>>> import numpy as np
>>> np.set_printoptions(suppress=True, linewidth=160)
>>> arr = np.array([[-2, 2, -1, -2], [2, 4, -2, 2], [-1, -2, -4, 1], [-2, 2, 1, 4]])
>>> # symmetric, so the eigenvalues are real
>>> vals, V = np.linalg.eig(arr)
>>> np.round(np.sort(np.linalg.eigvals(np.linalg.inv(arr))), 3)
array([-0.289, -0.212,  0.165,  0.243])
>>> np.round(arr @ V[:, 0] - vals[0] * V[:, 0], 3) + 0
array([0., 0., 0., 0.])
>>> np.round(np.sort(np.linalg.eigvals(arr.T)), 3)
array([-4.723, -3.459,  4.119,  6.063])
>>> r0 = np.array([3, -2, -1, -3])
>>> Y = arr + np.outer(r0, np.eye(4)[2])
>>> print(np.linalg.matrix_rank(Y - arr))
1
>>> print(Y)
[[-2.  2.  2. -2.]
 [ 2.  4. -4.  2.]
 [-1. -2. -5.  1.]
 [-2.  2. -2.  4.]]
>>> rng = np.random.default_rng(9205)
>>> z = rng.permutation(4)
>>> z
array([3, 1, 0, 2])
>>> Y = arr[z][:, z]
>>> np.allclose(Y, arr)
False
>>> np.diag(Y)
array([ 4,  4, -2, -4])
>>> Y
array([[ 4,  2, -2,  1],
       [ 2,  4,  2, -2],
       [-2,  2, -2, -1],
       [ 1, -2, -1, -4]])
>>> np.linalg.matrix_rank(Y)
np.int64(4)
>>> np.count_nonzero(Y)
np.int64(16)
>>> Y.sum(axis=0)
array([ 5,  6, -3, -6])
>>> Y.sum(axis=1)
array([ 5,  6, -3, -6])
>>> Y.shape
(4, 4)
>>> print(np.diff(Y, axis=0))
[[-2  2  4 -3]
 [-4 -2 -4  1]
 [ 3 -4  1 -3]]
>>> np.abs(Y).max()
np.int64(4)
>>> np.round(np.linalg.svd(Y, compute_uv=False), 3)
array([6.063, 4.723, 4.119, 3.459])
>>> np.unravel_index(np.abs(Y).argmax(), Y.shape)
(np.int64(0), np.int64(0))
>>> mat = np.load("layer2.npy")
>>> mat
array([[ 1,  1,  1,  1, -1, -1, -1, -1],
       [ 1, -1,  1, -1, -1,  1, -1,  1],
       [ 1,  1, -1, -1, -1, -1,  1,  1]])
>>> t = np.radians(60)
>>> R = np.eye(8)
>>> R[6, 6] = R[0, 0] = np.cos(t)
>>> R[6, 0], R[0, 6] = -np.sin(t), np.sin(t)
>>> R.round(3)
array([[ 0.5  ,  0.   ,  0.   ,  0.   ,  0.   ,  0.   ,  0.866,  0.   ],
       [ 0.   ,  1.   ,  0.   ,  0.   ,  0.   ,  0.   ,  0.   ,  0.   ],
       [ 0.   ,  0.   ,  1.   ,  0.   ,  0.   ,  0.   ,  0.   ,  0.   ],
       [ 0.   ,  0.   ,  0.   ,  1.   ,  0.   ,  0.   ,  0.   ,  0.   ],
       [ 0.   ,  0.   ,  0.   ,  0.   ,  1.   ,  0.   ,  0.   ,  0.   ],
       [ 0.   ,  0.   ,  0.   ,  0.   ,  0.   ,  1.   ,  0.   ,  0.   ],
       [-0.866,  0.   ,  0.   ,  0.   ,  0.   ,  0.   ,  0.5  ,  0.   ],
       [ 0.   ,  0.   ,  0.   ,  0.   ,  0.   ,  0.   ,  0.   ,  1.   ]])
>>> Y = mat @ R.T
>>> np.allclose(np.linalg.norm(mat, axis=1), np.linalg.norm(Y, axis=1))
True
>>> np.round(np.linalg.det(R), 3), np.trace(R)
(np.float64(1.0), np.float64(7.0))
>>> print(np.round(np.linalg.svd(mat, compute_uv=False), 3), np.round(np.linalg.svd(Y, compute_uv=False), 3))
[2.828 2.828 2.828] [2.828 2.828 2.828]
>>> Y.round(3)
array([[-0.366,  1.   ,  1.   ,  1.   , -1.   , -1.   , -1.366, -1.   ],
       [-0.366, -1.   ,  1.   , -1.   , -1.   ,  1.   , -1.366,  1.   ],
       [ 1.366,  1.   , -1.   , -1.   , -1.   , -1.   , -0.366,  1.   ]])
>>> x0 = np.array([4, -6, 3, -5, -8, 2, 2, -4])
>>> print(np.round(np.einsum("ij,j->i", Y, x0), 3))
[-2.196 15.804  2.732]
>>> np.round(Y @ np.ones(8), 3)
array([-1.732, -1.732, -1.   ])
>>> np.linalg.norm(Y @ x0) <= np.linalg.norm(Y, 2) * np.linalg.norm(x0) + 1e-9
np.True_
>>> print(np.sign((Y @ x0).round(6)))
[-1.  1.  1.]
>>> np.round(Y @ (2 * x0), 3)
array([-4.392, 31.608,  5.464])
>>> np.round(Y * x0, 3)
array([[-1.464, -6.   ,  3.   , -5.   ,  8.   , -2.   , -2.732,  4.   ],
       [-1.464,  6.   ,  3.   ,  5.   ,  8.   ,  2.   , -2.732, -4.   ],
       [ 5.464, -6.   , -3.   ,  5.   ,  8.   , -2.   , -0.732, -4.   ]])
>>> (Y @ x0).argmax()
np.int64(1)
>>> np.round(Y @ x0, 3)
array([-2.196, 15.804,  2.732])
>>> data = np.load("arr.npy")
>>> data
array([[-1.,  0.,  0.],
       [-5., -3., -3.],
       [ 1.,  0.,  0.]])
>>> Y = data / np.linalg.norm(data, axis=1, keepdims=True)
>>> gram = Y @ Y.T
>>> (np.abs(gram) > 0.9).astype(int)
array([[1, 0, 1],
       [0, 1, 0],
       [1, 0, 1]])
>>> round(float(np.degrees(np.arccos(np.clip(gram[0, 1], -1, 1)))), 3)
40.316
>>> np.round(np.linalg.norm(Y, axis=1), 3)
array([1., 1., 1.])
>>> (gram - 2 * np.eye(3)).round(6).argmax(axis=1)
array([1, 0, 1])
>>> r = np.linalg.matrix_rank(data)
>>> r
np.int64(2)
>>> ns = np.linalg.svd(data)[2][r:].T
>>> np.linalg.matrix_rank(data.T @ data), np.linalg.matrix_rank(data @ data.T)
(np.int64(2), np.int64(2))
>>> np.allclose(data @ ns, 0)
True
>>> print([int(np.linalg.matrix_rank(np.delete(data, i, axis=0))) for i in range(3)])
[2, 1, 2]
>>> [int(np.linalg.matrix_rank(data[:i])) for i in range(1, len(data) + 1)]
[1, 2, 2]
>>> np.round(data @ ns, 3) + 0
array([[0.],
       [0.],
       [0.]])
>>> P = np.triu(np.array([[3, 8, 2], [1, 8, 0], [1, 3, 5]]), 1) + np.eye(3)
>>> Y = P @ data @ np.linalg.inv(P)
>>> P @ data - data @ P
array([[-38., -16., -22.],
       [  0.,  40.,  10.],
       [  0.,  -8.,  -2.]])
>>> np.linalg.matrix_rank(Y)
np.int64(2)
>>> z = rng.permutation(3)
>>> z
array([1, 2, 0])
>>> Y = data[z][:, z]
>>> print(np.trace(Y))
-4.0
>>> np.round(np.sort(np.abs(np.linalg.eigvals(Y))), 3)
array([0., 1., 3.])
>>> m1 = np.load("run2.npy")
>>> m1
array([[ 2.537,  0.9  ,  0.2  ],
       [ 3.289,  0.9  ,  1.8  ],
       [-2.552, -0.8  , -0.5  ],
       [-7.84 , -2.7  ,  1.5  ],
       [ 3.886,  1.3  ,  0.9  ],
       [-1.081, -0.6  , -0.5  ],
       [ 1.47 ,  0.5  , -2.3  ],
       [ 1.245,  0.3  , -0.8  ],
       [-1.581, -0.5  ,  1.5  ],
       [ 1.458,  0.5  , -0.8  ],
       [-2.863, -0.7  ,  0.6  ],
       [-1.177, -0.3  , -0.5  ],
       [-2.404, -0.8  , -2.1  ],
       [ 2.398,  0.8  ,  1.3  ],
       [-4.39 , -1.3  , -0.1  ],
       [-0.459, -0.2  ,  0.4  ],
       [-7.577, -2.4  ,  0.6  ],
       [-3.418, -1.1  , -0.1  ],
       [ 2.49 ,  0.7  , -0.9  ],
       [-8.576, -2.9  ,  1.2  ]])
>>> D = np.linalg.norm(m1[:, None] - m1[None], axis=-1)
>>> np.flatnonzero(D[19] < D.mean() / 2)
array([ 3, 16, 19])
>>> D.mean(axis=1).argmax()
np.int64(19)
>>> (D + 1e9 * np.eye(20)).round(6).argmin(axis=1)
array([13, 13, 17, 19,  1, 11,  9,  9, 10,  7, 17,  5,  2,  1, 17, 11,  3, 10,  9,  3])
>>> np.unravel_index(D.round(6).argmax(), D.shape)
(np.int64(4), np.int64(19))
>>> Ac = (m1 - m1.mean(axis=0)) / m1.std(axis=0)
>>> Ac.std(axis=0)
array([1., 1., 1.])
>>> np.argwhere(np.abs(Ac) > 2)
array([[ 6,  2],
       [19,  0],
       [19,  1]])
>>> b = np.linalg.lstsq(np.delete(Ac, 2, axis=1), Ac[:, 2])[0]
>>> print(b.round(3))
[ 0.734 -0.929]
>>> x0 = np.array([3, 0, -2])
>>> rhs = m1 @ x0
>>> np.round(np.linalg.pinv(m1) @ m1, 3) + 0
array([[1., 0., 0.],
       [0., 1., 0.],
       [0., 0., 1.]])
>>> print(np.round(np.linalg.solve(m1.T @ m1, m1.T @ rhs), 3) + 0)
[ 3.  0. -2.]
>>> rhs = rhs + 0.02 * rng.normal(size=20)
>>> rhs.round(3)
array([  7.254,   6.257,  -6.627, -26.514,   9.871,  -2.247,   8.996,   5.311,  -7.741,   5.952,  -9.794,  -2.523,  -3.048,   4.609, -12.946,  -2.189, -23.935,
       -10.059,   9.254, -28.133])
>>> b, *_ = np.linalg.lstsq(m1, rhs)
>>> round(np.linalg.norm(rhs - m1 @ b), 3)
np.float64(0.069)
>>> np.round(m1.T @ (rhs - m1 @ b), 3) + 0
array([0., 0., 0.])
>>> b.round(3)
array([ 2.979,  0.065, -1.993])
>>> E = np.load("w.npy")
>>> E
array([[ 2,  3,  3],
       [ 3,  4,  5],
       [ 2,  7,  6],
       [ 4,  7,  3],
       [ 2,  7,  5],
       [ 2,  7,  5],
       [ 2,  5,  4],
       [ 3,  2,  1],
       [ 5,  5, -1],
       [ 4,  8, -2],
       [ 2,  8, -5],
       [ 5, 11, -5],
       [ 5, 12, -3],
       [ 8, 13, -6]])
>>> Ac = E - E.mean(axis=0)
>>> V = np.linalg.svd(Ac)[2][:2]
>>> Y = Ac - Ac @ V.T @ V
>>> print(np.round(np.diag(V.T @ V), 3))
[0.08  0.957 0.963]
>>> np.round(Y.std(axis=0), 3)
array([1.047, 0.226, 0.211])
>>> np.round(np.cov(Ac @ V.T, rowvar=False), 3) + 0
array([[26.143,  0.   ],
       [ 0.   ,  4.672]])
>>> round(np.linalg.norm(E, 2), 3)
np.float64(32.144)
>>> print(E[10] @ E[6])
24
>>> np.round(np.linalg.norm(E, axis=0), 3)
array([14.595, 28.931, 15.684])
>>> np.round(np.linalg.norm(E[10] - E[6]), 3)
np.float64(9.487)
>>> round(float(np.linalg.norm(E, 1)), 3), round(float(np.linalg.norm(E, np.inf)), 3)
(99.0, 27.0)
>>> print(np.linalg.norm(E, axis=1).argmax())
13
>>> print(round(np.linalg.norm(E, "nuc"), 3))
52.219
>>> Ac = E - E.mean(axis=1)
Traceback (most recent call last):
  File "<python-input-111>", line 1, in <module>
    Ac = E - E.mean(axis=1)
         ~~^~~~~~~~~~~~~~~~
ValueError: operands could not be broadcast together with shapes (14,3) (14,) 
>>> Ac = E - E.mean(axis=0)
>>> Uu, sig, VT = np.linalg.svd(Ac, full_matrices=False)
>>> print(np.round(Ac.mean(axis=0), 3) + 0)
[0. 0. 0.]
>>> np.round(VT[0] * np.sign(VT[0, np.abs(VT[0]).argmax()]), 3)
array([-0.276, -0.529,  0.803])
>>> np.round(sig ** 2 / (sig ** 2).sum(), 3)
array([0.814, 0.146, 0.04 ])
>>> (np.sign(Uu[:, 0]) == np.sign(Uu[0, 0])).astype(int)
array([1, 1, 1, 1, 1, 1, 1, 1, 0, 0, 0, 0, 0, 0])
>>> sig.round(3)
array([18.435,  7.793,  4.086])
>>> np.abs(VT[0]).argmax()
np.int64(2)
>>> np.round(np.abs(VT[-1]), 3)
array([0.959, 0.207, 0.193])
>>> print(round(float((sig ** 2).sum() ** 2 / (sig ** 4).sum()), 3))
1.458
>>> q, V = np.linalg.qr(E[:, :2])[0], np.linalg.qr(E[:, 2:])[0]
>>> sig = np.linalg.svd(q.T @ V, compute_uv=False)
>>> np.round(np.degrees(np.arccos(sig.clip(0, 1))), 3)
array([78.752])
>>> (sig > 0.9).sum()
np.int64(0)
>>> X = np.eye(4, dtype=int)[rng.permutation(4)] * np.array([4, 1, 0, 4])
>>> X
array([[0, 0, 0, 0],
       [0, 1, 0, 0],
       [4, 0, 0, 0],
       [0, 0, 0, 4]])
>>> np.allclose(X[:-1].T @ np.linalg.lstsq(X[:-1].T, X[-1])[0], X[-1])
False
>>> Uu, sig, VT = np.linalg.svd(X)
>>> V = VT[:(sig > 1e-8).sum()]
>>> x0 = X[1] + 4 * X[0] + rng.integers(2) * np.eye(4)[3]
>>> x0
array([0., 1., 0., 0.])
>>> np.diag(V.T @ V)
array([1., 1., 0., 1.])
>>> V.T @ V
array([[1., 0., 0., 0.],
       [0., 1., 0., 0.],
       [0., 0., 0., 0.],
       [0., 0., 0., 1.]])
>>> r = np.linalg.matrix_rank(X)
>>> print(r)
3
>>> ns = np.linalg.svd(X)[2][r:].T
>>> [int(np.linalg.matrix_rank(X[:, :j + 1])) for j in range(4)]
[1, 2, 2, 3]
>>> [int(np.linalg.matrix_rank(np.delete(X, i, axis=0))) for i in range(4)]
[3, 2, 2, 2]
>>> M = np.load("x.npy")
>>> M
array([[ 0,  0,  0],
       [ 0,  0,  0],
       [ 0,  2, -1],
       [ 0,  0,  0],
       [ 0,  2, -1],
       [-1,  2,  0],
       [ 0,  0,  0],
       [ 0,  2, -1],
       [ 0,  2, -1],
       [ 0,  0,  0]])
>>> # rows and columns are dependent
>>> D = np.linalg.norm(M[:, None] - M[None], axis=-1)
>>> np.round(np.linalg.norm(M - M.mean(axis=0), axis=1), 3)
array([1.082, 1.082, 1.17 , 1.082, 1.17 , 1.404, 1.082, 1.17 , 1.17 , 1.082])
>>> print(D[9].round(6).argsort(kind="stable")[:4])
[0 1 3 6]
>>> print(np.round(np.linalg.norm(M, axis=1), 3))
[0.    0.    2.236 0.    2.236 2.236 0.    2.236 2.236 0.   ]
>>> D.mean(axis=1).argmax()
np.int64(5)
>>> D[:5, :5].round(3)
array([[0.   , 0.   , 2.236, 0.   , 2.236],
       [0.   , 0.   , 2.236, 0.   , 2.236],
       [2.236, 2.236, 0.   , 2.236, 0.   ],
       [0.   , 0.   , 2.236, 0.   , 2.236],
       [2.236, 2.236, 0.   , 2.236, 0.   ]])
>>> print(np.unravel_index(D.round(6).argmax(), D.shape))
(np.int64(0), np.int64(2))
>>> r0 = np.array([-3, 3])
>>> print(np.polyval(r0, M[6]))
[3 3 3]
>>> print(np.correlate(M[6], M[7], "full"))
[0 0 0 0 0]
>>> np.cross(M[6, :3], M[7, :3])
array([0, 0, 0])
>>> np.array([np.convolve(row, r0, "same") for row in M])
array([[ 0,  0,  0],
       [ 0,  0,  0],
       [ 0, -6,  9],
       [ 0,  0,  0],
       [ 0, -6,  9],
       [ 3, -9,  6],
       [ 0,  0,  0],
       [ 0, -6,  9],
       [ 0, -6,  9],
       [ 0,  0,  0]])
